$ python -q
>>> import numpy as np
>>> from numpy import linalg as LA
>>> np.set_printoptions(precision=1, suppress=True, linewidth=140, sign=" ")
>>> def tidy(a):
...     return np.round(a, 1) + 0
... 
>>> K = np.array([[182, 2, 0, 2, 2, 3],
...     [3, 163, 5, 2, 2, 2],
...     [2, 5, 83, 5, 5, 5],
...     [0, 1, 1, 105, 0, 3],
...     [4, 2, 1, 2, 62, 1],
...     [1, 0, 5, 5, 0, 82]])
>>> Y = K[0, 0] * K[1:] - np.outer(K[1:, 0], K[0])
>>> print(Y)
[[    0 29660   910   358   358   355]
 [    0   906 15106   906   906   904]
 [    0   182   182 19110     0   546]
 [    0   356   182   356 11276   170]
 [    0    -2   910   908    -2 14921]]
>>> print(tidy(K[:, 0] / K[0, 0]))
[ 1.  0.  0.  0.  0.  0.]
>>> x0 = np.array([2, -5, -1, -9, 8, 1])
>>> a = np.maximum(Y @ x0, 0)
>>> print(Y * (a > 1e-9)[:, None])
[[    0     0     0     0     0     0]
 [    0     0     0     0     0     0]
 [    0     0     0     0     0     0]
 [    0   356   182   356 11276   170]
 [    0    -2   910   908    -2 14921]]
>>> print(np.maximum(Y @ (3 * x0), 0))
[      0       0       0  255636   17499]
>>> print(np.tanh(Y @ x0))
[-1. -1. -1.  1.  1.]
>>> print(a)
[     0      0      0  85212   5833]
>>> X = np.load("data.npy")
>>> print(X)
[[ 1.  0.  0.  0.  0.  0.  0.  0.  0.  0.  0.]
 [ 0.  1.  0.  0.  0.  0.  0.  0.  0.  0.  0.]
 [ 0.  0.  1.  0.  0.  0.  0.  0.  0.  0.  0.]
 [ 0.  0.  0.  1.  0.  0.  0.  0.  0.  0.  0.]
 [ 0.  0.  0.  0. -1.  0.  0.  0.  0.  0.  0.]
 [ 0.  0.  0.  0.  0.  1.  0.  0.  0.  0.  0.]
 [ 0.  0.  0.  0.  0.  0.  1.  0.  0.  0.  0.]
 [ 0.  0.  0.  0.  0.  0.  0.  1.  0.  0.  0.]
 [ 0.  0.  0.  0.  0.  0.  0.  0.  1.  0.  0.]
 [ 0.  0.  0.  0.  0.  0.  0.  0.  0.  1.  0.]
 [ 0.  0.  0.  0.  0.  0.  0.  0.  0.  0. -1.]]
>>> print(tidy(LA.pinv(X)))
[[ 1.  0.  0.  0.  0.  0.  0.  0.  0.  0.  0.]
 [ 0.  1.  0.  0.  0.  0.  0.  0.  0.  0.  0.]
 [ 0.  0.  1.  0.  0.  0.  0.  0.  0.  0.  0.]
 [ 0.  0.  0.  1.  0.  0.  0.  0.  0.  0.  0.]
 [ 0.  0.  0.  0. -1.  0.  0.  0.  0.  0.  0.]
 [ 0.  0.  0.  0.  0.  1.  0.  0.  0.  0.  0.]
 [ 0.  0.  0.  0.  0.  0.  1.  0.  0.  0.  0.]
 [ 0.  0.  0.  0.  0.  0.  0.  1.  0.  0.  0.]
 [ 0.  0.  0.  0.  0.  0.  0.  0.  1.  0.  0.]
 [ 0.  0.  0.  0.  0.  0.  0.  0.  0.  1.  0.]
 [ 0.  0.  0.  0.  0.  0.  0.  0.  0.  0. -1.]]
>>> print(X.T @ X)
[[ 1.  0.  0.  0.  0.  0.  0.  0.  0.  0.  0.]
 [ 0.  1.  0.  0.  0.  0.  0.  0.  0.  0.  0.]
 [ 0.  0.  1.  0.  0.  0.  0.  0.  0.  0.  0.]
 [ 0.  0.  0.  1.  0.  0.  0.  0.  0.  0.  0.]
 [ 0.  0.  0.  0.  1.  0.  0.  0.  0.  0.  0.]
 [ 0.  0.  0.  0.  0.  1.  0.  0.  0.  0.  0.]
 [ 0.  0.  0.  0.  0.  0.  1.  0.  0.  0.  0.]
 [ 0.  0.  0.  0.  0.  0.  0.  1.  0.  0.  0.]
 [ 0.  0.  0.  0.  0.  0.  0.  0.  1.  0.  0.]
 [ 0.  0.  0.  0.  0.  0.  0.  0.  0.  1.  0.]
 [ 0.  0.  0.  0.  0.  0.  0.  0.  0.  0.  1.]]
>>> print(X[:, 7] @ X[:, 1])
0.0
>>> Z = np.array([[2, 0, 3], [-4, 4, 2], [-3, -2, 2]])
>>> rng = np.random.default_rng(803)
>>> data = (rng.random((36, 3)) < 0.25) @ Z
>>> print(data)
[[ 0  0  0]
 [-3 -2  2]
 [ 0  0  0]
 [-3 -2  2]
 [ 0  0  0]
 [ 2  0  3]
 [-3 -2  2]
 [-3 -2  2]
 [-4  4  2]
 [ 0  0  0]
 [-3 -2  2]
 [ 0  0  0]
 [ 0  0  0]
 [-7  2  4]
 [-3 -2  2]
 [ 0  0  0]
 [ 0  0  0]
 [ 2  0  3]
 [-4  4  2]
 [-2  4  5]
 [ 0  0  0]
 [ 0  0  0]
 [-5  2  7]
 [ 0  0  0]
 [ 2  0  3]
 [ 2  0  3]
 [-2  4  5]
 [ 0  0  0]
 [ 0  0  0]
 [ 2  0  3]
 [-4  4  2]
 [ 0  0  0]
 [-3 -2  2]
 [ 0  0  0]
 [-4  4  2]
 [-3 -2  2]]
>>> proj = data @ LA.solve(data.T @ data, data.T)
>>> print(tidy(np.diag(proj)))
[ 0.   0.1  0.   0.1  0.   0.1  0.1  0.1  0.2  0.   0.1  0.   0.   0.2  0.1  0.   0.   0.1  0.2  0.2  0.   0.   0.2  0.   0.1  0.1  0.2
  0.   0.   0.1  0.2  0.   0.1  0.   0.2  0.1]
>>> print(np.allclose(proj @ proj, proj))
True
>>> print(np.trace(proj))
3.0
>>> print(tidy(LA.eigvalsh(proj)))
[ 0.  0.  0.  0.  0.  0.  0.  0.  0.  0.  0.  0.  0.  0.  0.  0.  0.  0.  0.  0.  0.  0.  0.  0.  0.  0.  0.  0.  0.  0.  0.  0.  0.  1.
  1.  1.]
>>> idx = data[:, 2] > np.median(data[:, 2])
>>> r0 = data[idx].mean(axis=0) - data[~idx].mean(axis=0)
>>> print(tidy(r0))
[ 0.8  1.3  3.1]
>>> print(((data - data.mean(axis=0)) @ r0 > 0).astype(int))
[ 0  0  0  0  0  1  0  0  1  0  0  0  0  1  0  0  0  1  1  1  0  0  1  0  1  1  1  0  0  1  1  0  0  0  1  0]
>>> print(tidy((((data - data.mean(axis=0)) @ r0 > 0) == idx).mean()))
0.9
>>> cen = data - data.mean(axis=0)
>>> evecs = LA.svd(cen)[2][:1]
>>> Y = cen - cen @ evecs.T @ evecs
>>> print(tidy(np.diag(evecs.T @ evecs)))
[ 0.6  0.2  0.2]
>>> print(tidy((cen @ evecs.T).std(axis=0)))
[ 2.6]
>>> print(LA.norm(Y, axis=1).round(6).argmax())
19
>>> print(tidy(LA.norm(Y) / LA.norm(cen)))
0.7
>>> J = np.loadtxt("case3.csv", delimiter=",")
>>> print(J)
[[ 0.  0.  0. -1.]
 [ 0.  0.  0.  2.]
 [ 0.  0.  0.  0.]
 [ 0.  0.  0.  0.]
 [ 0.  3.  0.  0.]
 [-2.  0.  0.  0.]
 [ 0.  0.  0. -1.]]
>>> w1 = np.array([[-1, 0, 3, 4, -4, 4],
...     [-1, 2, -5, -2, -4, 0],
...     [-5, 1, -4, 3, 1, 4],
...     [2, -5, -5, -2, 0, 1]])
>>> c = np.array([3, 9, 1, 8, 3, 6])
>>> act = np.maximum(J @ w1 + c, 0)
>>> print(tidy((act > 0).mean(axis=0)))
[ 0.9  0.9  0.6  0.9  0.9  0.9]
>>> print(act)
[[  1.  14.   6.  10.   3.   5.]
 [  7.   0.   0.   4.   3.   8.]
 [  3.   9.   1.   8.   3.   6.]
 [  3.   9.   1.   8.   3.   6.]
 [  0.  15.   0.   2.   0.   6.]
 [  5.   9.   0.   0.  11.   0.]
 [  1.  14.   6.  10.   3.   5.]]
>>> print((act > 0).astype(int))
[[ 1  1  1  1  1  1]
 [ 1  0  0  1  1  1]
 [ 1  1  1  1  1  1]
 [ 1  1  1  1  1  1]
 [ 0  1  0  1  0  1]
 [ 1  1  0  0  1  0]
 [ 1  1  1  1  1  1]]
>>> Z = np.array([[0, 9], [0, 3], [4, 7], [3, 5], [8, 2], [6, 2]])
>>> print(w1 @ Z)
[[ 16  32]
 [-58 -56]
 [ 25 -45]
 [-20 -40]]
>>> print((act @ Z).round(6).argmax(axis=1))
[ 1  1  1  1  1  1  1]
>>> print(act @ Z)
[[ 108.  159.]
 [  84.  105.]
 [  88.  119.]
 [  88.  119.]
 [  42.   67.]
 [  88.   94.]
 [ 108.  159.]]
>>> M = np.loadtxt("block11.csv", delimiter=",")
>>> print(M)
[[-3.  1. -1. -2. -4. -3.  1. -1.  2.  0.  1. -1.]
 [ 4. -1.  5.  0.  5.  2. -3.  0.  0. -5.  2. -1.]
 [-2. -3.  0. -1. -5.  0. -1.  4.  0.  3. -3. -4.]
 [ 4.  4. -3. -3.  3.  2.  0. -2.  4. -5.  2. -2.]
 [ 1. -1.  1.  0.  0.  5. -3. -3.  0.  2. -1. -3.]
 [ 5. -5.  2. -1.  1.  1. -4.  5.  0.  5.  5. -1.]
 [ 1. -3. -4. -5.  3. -3.  4.  5. -2.  0. -3.  4.]
 [-4. -4.  0. -1.  2.  5. -5.  2. -3.  4.  0.  2.]
 [ 3.  1. -5.  3. -4. -5. -3. -5. -3.  2.  2.  3.]
 [ 3.  1. -5.  4.  1.  0.  3.  5. -2.  4.  1.  1.]
 [-4.  1. -2.  4.  5.  2. -3. -4. -3. -5.  2.  4.]
 [ 2. -4.  0.  3.  3.  5. -3.  0. -2.  4. -5.  4.]]
>>> U, sv = LA.svd(M)
Traceback (most recent call last):
  File "<python-input-54>", line 1, in <module>
    U, sv = LA.svd(M)
    ^^^^^
ValueError: too many values to unpack (expected 2)
>>> U, sv, Vt = LA.svd(M, full_matrices=False)
>>> print(tidy(Vt @ Vt.T))
[[ 1.  0.  0.  0.  0.  0.  0.  0.  0.  0.  0.  0.]
 [ 0.  1.  0.  0.  0.  0.  0.  0.  0.  0.  0.  0.]
 [ 0.  0.  1.  0.  0.  0.  0.  0.  0.  0.  0.  0.]
 [ 0.  0.  0.  1.  0.  0.  0.  0.  0.  0.  0.  0.]
 [ 0.  0.  0.  0.  1.  0.  0.  0.  0.  0.  0.  0.]
 [ 0.  0.  0.  0.  0.  1.  0.  0.  0.  0.  0.  0.]
 [ 0.  0.  0.  0.  0.  0.  1.  0.  0.  0.  0.  0.]
 [ 0.  0.  0.  0.  0.  0.  0.  1.  0.  0.  0.  0.]
 [ 0.  0.  0.  0.  0.  0.  0.  0.  1.  0.  0.  0.]
 [ 0.  0.  0.  0.  0.  0.  0.  0.  0.  1.  0.  0.]
 [ 0.  0.  0.  0.  0.  0.  0.  0.  0.  0.  1.  0.]
 [ 0.  0.  0.  0.  0.  0.  0.  0.  0.  0.  0.  1.]]
>>> print(tidy(U.T @ M @ Vt.T))
[[ 18.2   0.    0.    0.    0.    0.    0.    0.    0.    0.    0.    0. ]
 [  0.   16.9   0.    0.    0.    0.    0.    0.    0.    0.    0.    0. ]
 [  0.    0.   14.6   0.    0.    0.    0.    0.    0.    0.    0.    0. ]
 [  0.    0.    0.   13.4   0.    0.    0.    0.    0.    0.    0.    0. ]
 [  0.    0.    0.    0.   12.1   0.    0.    0.    0.    0.    0.    0. ]
 [  0.    0.    0.    0.    0.    8.7   0.    0.    0.    0.    0.    0. ]
 [  0.    0.    0.    0.    0.    0.    7.5   0.    0.    0.    0.    0. ]
 [  0.    0.    0.    0.    0.    0.    0.    7.2   0.    0.    0.    0. ]
 [  0.    0.    0.    0.    0.    0.    0.    0.    4.1   0.    0.    0. ]
 [  0.    0.    0.    0.    0.    0.    0.    0.    0.    2.4   0.    0. ]
 [  0.    0.    0.    0.    0.    0.    0.    0.    0.    0.    1.4   0. ]
 [  0.    0.    0.    0.    0.    0.    0.    0.    0.    0.    0.    0. ]]
>>> print(U.shape, sv.shape, Vt.shape)
(12, 12) (12,) (12, 12)
>>> print(tidy(J @ LA.pinv(J) @ J))
[[ 0.  0.  0. -1.]
 [ 0.  0.  0.  2.]
 [ 0.  0.  0.  0.]
 [ 0.  0.  0.  0.]
 [ 0.  3.  0.  0.]
 [-2.  0.  0.  0.]
 [ 0.  0.  0. -1.]]
>>> print(np.abs(np.diag(LA.qr(J)[1])) > 1e-9)
[ True  True False  True]
>>> print(tidy(np.trace(LA.pinv(J) @ J)))
3.0
>>> print(np.unique(J.round(6), axis=0).shape)
(5, 4)
>>> print(LA.lstsq(J[:-1].T, J[-1])[2])
3
>>> Y = np.array([[1, 1], [1, -1]])
>>> A = np.kron(Y, np.kron(Y, Y))[rng.permutation(8)][:4]
>>> print(A)
[[ 1  1 -1 -1 -1 -1  1  1]
 [ 1 -1  1 -1  1 -1  1 -1]
 [ 1 -1 -1  1  1 -1 -1  1]
 [ 1  1 -1 -1  1  1 -1 -1]]
>>> theta = np.radians(15)
>>> r_ = np.eye(8)
>>> r_[0, 0] = r_[1, 1] = np.cos(theta)
>>> r_[0, 1], r_[1, 0] = -np.sin(theta), np.sin(theta)
>>> print(tidy(r_))
[[ 1.  -0.3  0.   0.   0.   0.   0.   0. ]
 [ 0.3  1.   0.   0.   0.   0.   0.   0. ]
 [ 0.   0.   1.   0.   0.   0.   0.   0. ]
 [ 0.   0.   0.   1.   0.   0.   0.   0. ]
 [ 0.   0.   0.   0.   1.   0.   0.   0. ]
 [ 0.   0.   0.   0.   0.   1.   0.   0. ]
 [ 0.   0.   0.   0.   0.   0.   1.   0. ]
 [ 0.   0.   0.   0.   0.   0.   0.   1. ]]
>>> Y = A @ r_.T
>>> print(tidy(Y))
[[ 0.7  1.2 -1.  -1.  -1.  -1.   1.   1. ]
 [ 1.2 -0.7  1.  -1.   1.  -1.   1.  -1. ]
 [ 1.2 -0.7 -1.   1.   1.  -1.  -1.   1. ]
 [ 0.7  1.2 -1.  -1.   1.   1.  -1.  -1. ]]
>>> print(tidy(LA.svd(A, compute_uv=False)), tidy(LA.svd(Y, compute_uv=False)))
[ 2.8  2.8  2.8  2.8] [ 2.8  2.8  2.8  2.8]
>>> K.reshape(6, 7)
Traceback (most recent call last):
  File "<python-input-75>", line 1, in <module>
    K.reshape(6, 7)
    ~~~~~~~~~^^^^^^
ValueError: cannot reshape array of size 36 into shape (6,7)
>>> print(K.ravel(order="F"))
[ 182    3    2    0    4    1    2  163    5    1    2    0    0    5   83    1    1    5    2    2    5  105    2    5    2    2    5
    0   62    0    3    2    5    3    1   82]
>>> print(K.reshape(2, -1))
[[ 182    2    0    2    2    3    3  163    5    2    2    2    2    5   83    5    5    5]
 [   0    1    1  105    0    3    4    2    1    2   62    1    1    0    5    5    0   82]]
>>> blk = K.reshape(6, 2, -1)
>>> print(np.einsum("ihd,ihd->ih", blk, blk))
[[ 33128     17]
 [ 26603     12]
 [  6918     75]
 [     2  11034]
 [    21   3849]
 [    26   6749]]
>>> print(np.einsum("ihd,jhd->hij", blk, blk).shape)
(2, 6, 6)
>>> print(blk.shape)
(6, 2, 3)
